% ipython --no-banner

In [1]: import numpy as np

In [2]: np.set_printoptions(precision=2, suppress=True, linewidth=160, sign=" ")

In [3]: mat = np.loadtxt("layer13.csv", delimiter=",")

In [4]: mat
Out[4]: 
array([[-1., -2.,  3.,  0.,  3.],
       [-2., -1., -2.,  3.,  0.],
       [ 3., -2., -1., -2.,  3.],
       [ 0.,  3., -2., -1., -2.],
       [ 3.,  0.,  3., -2., -1.]])

In [5]: np.linalg.cond(mat) > 100
Out[5]: np.False_

In [6]: np.argsort(-np.linalg.norm(mat, axis=0).round(6), kind="stable")[:3]
Out[6]: array([ 2,  0,  4])

In [7]: np.abs(np.linalg.svd(mat)[2][-1])
Out[7]: array([ 0.41,  0.57,  0.13,  0.57,  0.41])

In [8]: rng = np.random.default_rng(3518)

In [9]: m1 = (rng.random((5, 5)) < 0.3) + np.eye(5)

In [10]: m1 /= m1.sum(axis=1, keepdims=True)

In [11]: m1
Out[11]: 
array([[ 0.5,  0.5,  0. ,  0. ,  0. ],
       [ 0. ,  0.5,  0. ,  0.5,  0. ],
       [ 0. ,  0.5,  0.5,  0. ,  0. ],
       [ 0. ,  0. ,  0. ,  1. ,  0. ],
       [ 0. ,  0.2,  0.2,  0.2,  0.4]])

In [12]: u, v = m1[3], m1[0]

In [13]: u @ u
Out[13]: np.float64(1.0)

In [14]: p = (u @ v) / (u @ u) * u

In [15]: round(float(np.linalg.norm(u + v) ** 2 + np.linalg.norm(u - v) ** 2), 2)
Out[15]: 3.0

In [16]: v - p
Out[16]: array([ 0.5,  0.5,  0. ,  0. ,  0. ])

In [17]: p
Out[17]: array([ 0.,  0.,  0.,  0.,  0.])

In [18]: u = np.array([3, 3, 0, 1, 1])

In [19]: other = m1 + np.outer(u, np.eye(5)[0])

In [20]: np.round(np.linalg.det(other) / np.linalg.det(m1), 2), np.round(1 + np.linalg.solve(m1, u)[0], 2)
Out[20]: (np.float64(2.0), np.float64(2.0))

In [21]: other
Out[21]: 
array([[ 3.5,  0.5,  0. ,  0. ,  0. ],
       [ 3. ,  0.5,  0. ,  0.5,  0. ],
       [ 0. ,  0.5,  0.5,  0. ,  0. ],
       [ 1. ,  0. ,  0. ,  1. ,  0. ],
       [ 1. ,  0.2,  0.2,  0.2,  0.4]])

In [22]: np.linalg.matrix_rank(other - m1)
Out[22]: np.int64(1)

In [23]: J = np.tril(np.array([[-3, 0, 0, -2, -1],
    ...:     [1, -2, 1, -1, 3],
    ...:     [-1, -2, 1, -3, -3],
    ...:     [1, -1, -2, -1, 0],
    ...:     [-2, 0, -1, -1, 2]]), -1) + np.eye(5, dtype=int)

In [24]: J
Out[24]: 
array([[ 1,  0,  0,  0,  0],
       [ 1,  1,  0,  0,  0],
       [-1, -2,  1,  0,  0],
       [ 1, -1, -2,  1,  0],
       [-2,  0, -1, -1,  1]])

In [25]: # triangular

In [26]: np.prod(np.diag(J)), round(np.linalg.det(J), 2)
Out[26]: (np.int64(1), np.float64(1.0))

In [27]: [int(np.linalg.matrix_rank(np.linalg.matrix_power(J, p))) for p in range(1, 6)]
Out[27]: [5, 5, 5, 5, 5]
